In [1]: import numpy as np

In [2]: import numpy.linalg as la

In [3]: np.set_printoptions(precision=2, suppress=True, linewidth=160)

In [4]: W0 = np.loadtxt("x.csv", delimiter=",")

In [5]: W0
Out[5]: 
array([[  1.4,  -0.4,  -1.3,   0.8,  -1.1,   1.4,  -0.8],
       [  1.6,   0.1,   0.8,   1.1,  -0.7,   1.2,   0.6],
       [  0.3,   1.7,  -1.2,  -0.9,  -1.5,  -1.4,   0.5],
       [  1.1,  -2.1,  -0.4,  -1.3,   1.2,   1.3,   0.8],
       [  2. ,   0.2,   1.5,   2.7,  -0.4,  -0.1,  -0.7],
       [  0.1,  -1.8,  -0.2,   1.3,   0.7,   0. ,  -0.2],
       [ -1.3,  -0.6,   1.9,   0.6,   0.8,   0.5,  -0.6],
       [  0.9,   0. ,   0.2,   1. ,   0.1,   0.1,   0.6],
       [  0.4,  -0.2,   1.5,  -0.5,  -1.1,   0.5,  -0.8],
       [ -2. ,  -1. ,  -1.6,   0.6,   1.3,   1.4,   0.4],
       [  0.9,  -0.5,  -0.1,   0. ,   0.9,  -1.5,   1.3],
       [  0.2,   0.1,  -0.6,   2.2,   1.8,   0.4,  -0.4],
       [  0.1,   1.2,   0.5,  -0.2,  -0.2,   0.5,  -0.1],
       [  0.6,  -1.8,  -1.2,   0.8,  -1. ,  -0.1,  -0.9],
       [ -0.2,   0.2,  -0.2,  -0.3,   0.2,  -0.6,  -0.4],
       [ -0.8,   0.6,  -0.4,  -1.7,  -1.4,   2.2,   0. ],
       [ 12. ,  24. ,  -4. , -32. ,  -4. ,  12. , -16. ],
       [ -0.4,  -1.5,  -1.4,  -1. ,  -1.2,   0.6,  -0.4],
       [  0.7,   0.4,  -0.3,  -0.6,  -0.4,  -1.3,   0.2],
       [ -1.4,  -0.3,  -0.5,  -1.9,  -0.2,   0.3,   1.7],
       [ -0.5,  -0.1,  -0.9,  -1.3,  -0.6,   0.6,   1. ],
       [  0.2,   0.3,   0.9,  -0.2,   0.5,  -0.1,   0.4],
       [  0.7,   1.1,  -1.4,  -1. ,  -1.7,  -0.2,  -0.7],
       [ -0.7,  -0.9,   1. ,  -0.2,  -0.7,  -1.3,   0.3],
       [  0.1,  -0.7,   0.8,  -2.1,  -0.4,  -0.5,   0.5],
       [  0.8,  -0.3,  -0.1,  -0.4,   0.4,   0. ,  -0.3],
       [  0.7,   0.1,   0.2,   1.5,   0.3,   0.8,   0.2],
       [ -0.5,   1.1,  -0.6,  -1.7,  -0.7,  -0.3,  -2.3],
       [  0.1,  -1.3,   0.4,   0. ,  -2.6,  -1.8,   0.3],
       [ -0.8,   0. ,  -0.6,  -0.2,   0.7,  -0.7,  -1.5],
       [ -2.4,   1.6,  -0.7,   1.6,   0.6,   0.6,   0. ],
       [ -1.8,  -0.6,   0.3,  -0.8,   0.3,  -0.5,  -0.6],
       [  0.8,  -1.8,   0.2,  -0.3,  -0.3,  -1.1,   0.2],
       [ -0.6,   0.6,   0.7,  -0.6,   0. ,  -1.7,   0.7],
       [  1.2,  -0.5,   0.4,   0.5,   1.2,   1.1,   0. ],
       [  1.5,  -0.4,  -0.2,   0.8,   2. ,   2.5,  -1. ],
       [  0.3,   0.3,  -0.7,   0.6,   1.2,   0.5,   0.2],
       [ -0.6,  -2.1,   0.9,  -0.7,   1.9,  -0.2,   0.6],
       [ -0.2,   1.4,   0.1,  -1.4,   1.2,   1.1,  -0.2]])

In [6]: # row 16 is much longer than the rest

In [7]: Xc = W0 - W0.mean(axis=0)

In [8]: U, sigma, Vt = la.svd(Xc, full_matrices=False)

In [9]: la.matrix_rank(Xc)
Out[9]: np.int64(7)

In [10]: (np.sign(U[:, 0]) == np.sign(U[0, 0])).astype(int)
Out[10]: array([1, 1, 0, 1, 1, 1, 1, 1, 1, 1, 1, 1, 1, 1, 1, 0, 0, 1, 1, 1, 1, 1, 0, 1, 1, 1, 1, 0, 1, 1, 1, 1, 1, 1, 1, 1, 1, 1, 0])

In [11]: np.abs(U[:, 0]).argmax()
Out[11]: np.int64(16)

In [12]: np.round(Xc.mean(axis=0), 2) + 0
Out[12]: array([0., 0., 0., 0., 0., 0., 0.])

In [13]: Vt[0] * np.sign(Vt[0, np.abs(Vt[0]).argmax()])
Out[13]: array([-0.25, -0.52,  0.09,  0.69,  0.09, -0.25,  0.34])

In [14]: M2 = np.array([[-5, -9, -7],
    ...:     [-3, 6, -6],
    ...:     [8, 2, 9],
    ...:     [-5, -2, 5],
    ...:     [-9, 1, 9],
    ...:     [8, -9, -6],
    ...:     [7, 7, 7]])

In [15]: np.vstack([W0, M2.T]).shape
Out[15]: (42, 7)

In [16]: dist = la.norm(W0[:, None] - W0[None], axis=-1)

In [17]: np.unravel_index(dist.round(6).argmax(), dist.shape)
Out[17]: (np.int64(5), np.int64(16))

In [18]: la.matrix_rank(dist ** 2)
Out[18]: np.int64(9)

In [19]: dist.shape
Out[19]: (39, 39)

In [20]: np.flatnonzero(dist[14] < dist.mean() / 2)
Out[20]: array([ 5,  7,  8, 10, 12, 14, 18, 20, 21, 22, 23, 24, 25, 26, 27, 29, 31, 32, 33, 34, 36, 38])

In [21]: m1 = np.load("arr.npy")

In [22]: m1
Out[22]: 
array([[4., 1., 0., 0., 0., 0., 0., 0., 0., 0., 0.],
       [0., 4., 1., 0., 0., 0., 0., 0., 0., 0., 0.],
       [0., 0., 4., 1., 0., 0., 0., 0., 0., 0., 0.],
       [0., 0., 0., 4., 1., 0., 0., 0., 0., 0., 0.],
       [0., 0., 0., 0., 4., 1., 0., 0., 0., 0., 0.],
       [0., 0., 0., 0., 0., 4., 1., 0., 0., 0., 0.],
       [0., 0., 0., 0., 0., 0., 4., 1., 0., 0., 0.],
       [0., 0., 0., 0., 0., 0., 0., 4., 1., 0., 0.],
       [0., 0., 0., 0., 0., 0., 0., 0., 4., 1., 0.],
       [0., 0., 0., 0., 0., 0., 0., 0., 0., 4., 1.],
       [0., 0., 0., 0., 0., 0., 0., 0., 0., 0., 4.]])

In [23]: # triangular: eigenvalues sit on the diagonal

In [24]: [int(la.matrix_rank(la.matrix_power(m1, p))) for p in range(1, 12)]
Out[24]: [11, 11, 11, 11, 11, 11, 11, 11, 11, 11, 11]

In [25]: la.matrix_rank(m1 - m1[0, 0] * np.eye(11))
Out[25]: np.int64(10)

In [26]: np.sort(la.eigvals(m1))
Out[26]: array([4., 4., 4., 4., 4., 4., 4., 4., 4., 4., 4.])

In [27]: vec = np.array([0, 0, 1, 2, 0, 0, 1, 0, 0, 1, 2])

In [28]: rhs = m1 @ vec

In [29]: beta, lr = np.zeros(11), 1 / la.norm(m1, 2) ** 2

In [30]: for i in range(60):
    ...:     beta -= lr * m1.T @ (m1 @ beta - rhs)
    ...:     if i % 10 == 0: print(i, round(la.norm(m1 @ beta - rhs), 2))
    ...: 
0 3.33
10 0.01
20 0.0
30 0.0
40 0.0
50 0.0

In [31]: np.round(la.cond(m1), 2)
Out[31]: np.float64(1.63)

In [32]: beta.round(2) + 0
Out[32]: array([0., 0., 1., 2., 0., 0., 1., 0., 0., 1., 2.])

In [33]: rng = np.random.default_rng(5304)

In [34]: labels = rng.permutation(11)

In [35]: M2 = m1[:, labels] * rng.choice([-1, 1], 11)

In [36]: M2
Out[36]: 
array([[-0.,  0., -0.,  0.,  0.,  0.,  1., -4., -0., -0.,  0.],
       [-0.,  0., -1.,  0.,  0.,  0.,  4., -0., -0., -0.,  0.],
       [-0.,  0., -4.,  0.,  0.,  0.,  0., -0., -0., -0.,  1.],
       [-0.,  1., -0.,  0.,  0.,  0.,  0., -0., -0., -0.,  4.],
       [-0.,  4., -0.,  1.,  0.,  0.,  0., -0., -0., -0.,  0.],
       [-0.,  0., -0.,  4.,  0.,  1.,  0., -0., -0., -0.,  0.],
       [-0.,  0., -0.,  0.,  0.,  4.,  0., -0., -1., -0.,  0.],
       [-0.,  0., -0.,  0.,  1.,  0.,  0., -0., -4., -0.,  0.],
       [-1.,  0., -0.,  0.,  4.,  0.,  0., -0., -0., -0.,  0.],
       [-4.,  0., -0.,  0.,  0.,  0.,  0., -0., -0., -1.,  0.],
       [-0.,  0., -0.,  0.,  0.,  0.,  0., -0., -0., -4.,  0.]])

In [37]: U, _, Vt = la.svd(m1.T @ M2)

In [38]: np.round(la.lstsq(m1, M2)[0], 2) + 0
Out[38]: 
array([[ 0.,  0.,  0.,  0.,  0.,  0.,  0., -1.,  0.,  0.,  0.],
       [ 0.,  0.,  0.,  0.,  0.,  0.,  1.,  0.,  0.,  0.,  0.],
       [ 0.,  0., -1.,  0.,  0.,  0.,  0.,  0.,  0.,  0.,  0.],
       [ 0.,  0.,  0.,  0.,  0.,  0.,  0.,  0.,  0.,  0.,  1.],
       [ 0.,  1.,  0.,  0.,  0.,  0.,  0.,  0.,  0.,  0.,  0.],
       [ 0.,  0.,  0.,  1.,  0.,  0.,  0.,  0.,  0.,  0.,  0.],
       [ 0.,  0.,  0.,  0.,  0.,  1.,  0.,  0.,  0.,  0.,  0.],
       [ 0.,  0.,  0.,  0.,  0.,  0.,  0.,  0., -1.,  0.,  0.],
       [ 0.,  0.,  0.,  0.,  1.,  0.,  0.,  0.,  0.,  0.,  0.],
       [-1.,  0.,  0.,  0.,  0.,  0.,  0.,  0.,  0.,  0.,  0.],
       [ 0.,  0.,  0.,  0.,  0.,  0.,  0.,  0.,  0., -1.,  0.]])

In [39]: labels
Out[39]: array([ 9,  4,  2,  5,  8,  6,  1,  0,  7, 10,  3])

In [40]: np.round(U @ Vt, 2) + 0
Out[40]: 
array([[ 0.,  0.,  0.,  0.,  0.,  0.,  0., -1.,  0.,  0.,  0.],
       [ 0.,  0.,  0.,  0.,  0.,  0.,  1.,  0.,  0.,  0.,  0.],
       [ 0.,  0., -1.,  0.,  0.,  0.,  0.,  0.,  0.,  0.,  0.],
       [ 0.,  0.,  0.,  0.,  0.,  0.,  0.,  0.,  0.,  0.,  1.],
       [ 0.,  1.,  0.,  0.,  0.,  0.,  0.,  0.,  0.,  0.,  0.],
       [ 0.,  0.,  0.,  1.,  0.,  0.,  0.,  0.,  0.,  0.,  0.],
       [ 0.,  0.,  0.,  0.,  0.,  1.,  0.,  0.,  0.,  0.,  0.],
       [ 0.,  0.,  0.,  0.,  0.,  0.,  0.,  0., -1.,  0.,  0.],
       [ 0.,  0.,  0.,  0.,  1.,  0.,  0.,  0.,  0.,  0.,  0.],
       [-1.,  0.,  0.,  0.,  0.,  0.,  0.,  0.,  0.,  0.,  0.],
       [ 0.,  0.,  0.,  0.,  0.,  0.,  0.,  0.,  0., -1.,  0.]])

In [41]: arr = np.load("a.npy")

In [42]: arr
Out[42]: 
array([[  0.8,   0.2, -19. ,  -1. ,  -1. ,   1.7,   0.3],
       [ -0.1,   1.1,   1. ,   0.2,   2. ,  -1.6,  -0.8],
       [ -0.2,   2.1,  10. ,   0.3,  -0.1,  -0.7,   0.5],
       [ -1. ,   0. ,  -2. ,   0.7,   1.2,  -0.2,  -0.6]])

In [43]: # column 2 dominates

In [44]: W1 = np.array([[2, 1, -2],
    ...:     [0, -3, -3],
    ...:     [3, 1, 0],
    ...:     [1, 0, 0],
    ...:     [-2, -3, 1],
    ...:     [-2, 3, -2],
    ...:     [3, -1, -3]])

In [45]: beta = np.array([1, 3, 7])

In [46]: H = np.maximum(arr @ W1 + beta, 0)

In [47]: (H > 0).astype(int)
Out[47]: 
array([[0, 0, 0],
       [1, 0, 1],
       [1, 1, 1],
       [0, 0, 1]])

In [48]: H
Out[48]: 
array([[ 0. ,  0. ,  0. ],
       [ 0.8,  0. , 11.5],
       [34. ,  4.2,  0.9],
       [ 0. ,  0. , 12.4]])

In [49]: Z = np.array([[1, 1, -1], [-2, 2, -1], [1, -1, 0]])

In [50]: W1 @ Z
Out[50]: 
array([[ -2,   6,  -3],
       [  3,  -3,   3],
       [  1,   5,  -4],
       [  1,   1,  -1],
       [  5,  -9,   5],
       [-10,   6,  -1],
       [  2,   4,  -2]])

In [51]: (H @ Z).round(6).argmax(axis=1)
Out[51]: array([0, 0, 1, 0])

In [52]: H @ Z
Out[52]: 
array([[  0. ,   0. ,   0. ],
       [ 12.3, -10.7,  -0.8],
       [ 26.5,  41.5, -38.2],
       [ 12.4, -12.4,   0. ]])

In [53]: feats = (rng.random((9, 9)) < 0.3) + np.eye(9)

In [54]: feats /= feats.sum(axis=1, keepdims=True)

In [55]: feats
Out[55]: 
array([[0.67, 0.  , 0.  , 0.  , 0.33, 0.  , 0.  , 0.  , 0.  ],
       [0.14, 0.29, 0.14, 0.14, 0.  , 0.14, 0.14, 0.  , 0.  ],
       [0.2 , 0.2 , 0.2 , 0.2 , 0.  , 0.  , 0.2 , 0.  , 0.  ],
       [0.  , 0.  , 0.5 , 0.5 , 0.  , 0.  , 0.  , 0.  , 0.  ],
       [0.25, 0.25, 0.  , 0.  , 0.25, 0.  , 0.  , 0.  , 0.25],
       [0.  , 0.25, 0.  , 0.25, 0.  , 0.25, 0.  , 0.  , 0.25],
       [0.33, 0.  , 0.  , 0.  , 0.  , 0.  , 0.33, 0.  , 0.33],
       [0.17, 0.  , 0.17, 0.  , 0.17, 0.  , 0.  , 0.33, 0.17],
       [0.2 , 0.  , 0.  , 0.  , 0.2 , 0.2 , 0.2 , 0.  , 0.2 ]])

In [56]: vec = np.array([-3, 2, 4, 5, -4, 3, 0, 4, 4])

In [57]: h = np.maximum(feats @ vec, 0)

In [58]: feats * (h > 1e-9)[:, None]
Out[58]: 
array([[0.  , 0.  , 0.  , 0.  , 0.  , 0.  , 0.  , 0.  , 0.  ],
       [0.14, 0.29, 0.14, 0.14, 0.  , 0.14, 0.14, 0.  , 0.  ],
       [0.2 , 0.2 , 0.2 , 0.2 , 0.  , 0.  , 0.2 , 0.  , 0.  ],
       [0.  , 0.  , 0.5 , 0.5 , 0.  , 0.  , 0.  , 0.  , 0.  ],
       [0.  , 0.  , 0.  , 0.  , 0.  , 0.  , 0.  , 0.  , 0.  ],
       [0.  , 0.25, 0.  , 0.25, 0.  , 0.25, 0.  , 0.  , 0.25],
       [0.33, 0.  , 0.  , 0.  , 0.  , 0.  , 0.33, 0.  , 0.33],
       [0.17, 0.  , 0.17, 0.  , 0.17, 0.  , 0.  , 0.33, 0.17],
       [0.  , 0.  , 0.  , 0.  , 0.  , 0.  , 0.  , 0.  , 0.  ]])

In [59]: h
Out[59]: array([0.  , 1.86, 1.6 , 4.5 , 0.  , 3.5 , 0.33, 1.5 , 0.  ])

In [60]: feats.T @ h
Out[60]: array([0.95, 1.73, 3.09, 3.71, 0.25, 1.14, 0.7 , 0.5 , 1.24])

In [61]: M2 = la.inv(feats)

In [62]: np.round(la.det(feats) * M2, 2) + 0
Out[62]: 
array([[0., 0., 0., 0., 0., 0., 0., 0., 0.],
       [0., 0., 0., 0., 0., 0., 0., 0., 0.],
       [0., 0., 0., 0., 0., 0., 0., 0., 0.],
       [0., 0., 0., 0., 0., 0., 0., 0., 0.],
       [0., 0., 0., 0., 0., 0., 0., 0., 0.],
       [0., 0., 0., 0., 0., 0., 0., 0., 0.],
       [0., 0., 0., 0., 0., 0., 0., 0., 0.],
       [0., 0., 0., 0., 0., 0., 0., 0., 0.],
       [0., 0., 0., 0., 0., 0., 0., 0., 0.]])

In [63]: np.allclose(M2, feats.T)
Out[63]: False

In [64]: round(la.slogdet(feats)[0], 2)
Out[64]: np.float64(1.0)

In [65]: round(la.cond(feats), 2)
Out[65]: np.float64(28.45)

In [66]: E = (rng.random((9, 9)) < 0.3) + np.eye(9)

In [67]: E /= E.sum(axis=1, keepdims=True)

In [68]: E
Out[68]: 
array([[0.4 , 0.2 , 0.  , 0.2 , 0.  , 0.  , 0.  , 0.2 , 0.  ],
       [0.  , 0.33, 0.  , 0.  , 0.33, 0.  , 0.  , 0.  , 0.33],
       [0.2 , 0.  , 0.4 , 0.2 , 0.  , 0.2 , 0.  , 0.  , 0.  ],
       [0.  , 0.25, 0.25, 0.25, 0.  , 0.  , 0.25, 0.  , 0.  ],
       [0.  , 0.  , 0.  , 0.  , 1.  , 0.  , 0.  , 0.  , 0.  ],
       [0.  , 0.  , 0.  , 0.  , 0.  , 0.25, 0.25, 0.25, 0.25],
       [0.  , 0.  , 0.  , 0.  , 0.33, 0.33, 0.33, 0.  , 0.  ],
       [0.  , 0.5 , 0.  , 0.  , 0.  , 0.  , 0.  , 0.5 , 0.  ],
       [0.  , 0.  , 0.  , 0.  , 0.25, 0.  , 0.  , 0.25, 0.5 ]])

In [69]: # rows and columns are dependent

In [70]: E @ np.ones(9)
Out[70]: array([1., 1., 1., 1., 1., 1., 1., 1., 1.])

In [71]: np.round(la.matrix_power(E, 100), 2) + 0
Out[71]: 
array([[0., 0., 0., 0., 1., 0., 0., 0., 0.],
       [0., 0., 0., 0., 1., 0., 0., 0., 0.],
       [0., 0., 0., 0., 1., 0., 0., 0., 0.],
       [0., 0., 0., 0., 1., 0., 0., 0., 0.],
       [0., 0., 0., 0., 1., 0., 0., 0., 0.],
       [0., 0., 0., 0., 1., 0., 0., 0., 0.],
       [0., 0., 0., 0., 1., 0., 0., 0., 0.],
       [0., 0., 0., 0., 1., 0., 0., 0., 0.],
       [0., 0., 0., 0., 1., 0., 0., 0., 0.]])

In [72]: pr = np.eye(9)[6]

In [73]: for _ in range(6):
    ...:     pr = pr @ E
    ...:     print(pr.round(2))
    ...: 
[0.   0.   0.   0.   0.33 0.33 0.33 0.   0.  ]
[0.   0.   0.   0.   0.44 0.19 0.19 0.08 0.08]
[0.   0.04 0.   0.   0.53 0.11 0.11 0.11 0.09]
[0.   0.07 0.   0.   0.6  0.07 0.07 0.11 0.09]
[0.   0.08 0.   0.   0.67 0.04 0.04 0.09 0.08]
[0.   0.07 0.   0.   0.73 0.02 0.02 0.08 0.08]

In [74]: np.unique(E.round(6), axis=0).shape
Out[74]: (9, 9)

In [75]: np.allclose(E[:-1].T @ la.lstsq(E[:-1].T, E[-1])[0], E[-1])
Out[75]: True

In [76]: np.round(E @ la.pinv(E) @ E, 2) + 0
Out[76]: 
array([[0.4 , 0.2 , 0.  , 0.2 , 0.  , 0.  , 0.  , 0.2 , 0.  ],
       [0.  , 0.33, 0.  , 0.  , 0.33, 0.  , 0.  , 0.  , 0.33],
       [0.2 , 0.  , 0.4 , 0.2 , 0.  , 0.2 , 0.  , 0.  , 0.  ],
       [0.  , 0.25, 0.25, 0.25, 0.  , 0.  , 0.25, 0.  , 0.  ],
       [0.  , 0.  , 0.  , 0.  , 1.  , 0.  , 0.  , 0.  , 0.  ],
       [0.  , 0.  , 0.  , 0.  , 0.  , 0.25, 0.25, 0.25, 0.25],
       [0.  , 0.  , 0.  , 0.  , 0.33, 0.33, 0.33, 0.  , 0.  ],
       [0.  , 0.5 , 0.  , 0.  , 0.  , 0.  , 0.  , 0.5 , 0.  ],
       [0.  , 0.  , 0.  , 0.  , 0.25, 0.  , 0.  , 0.25, 0.5 ]])
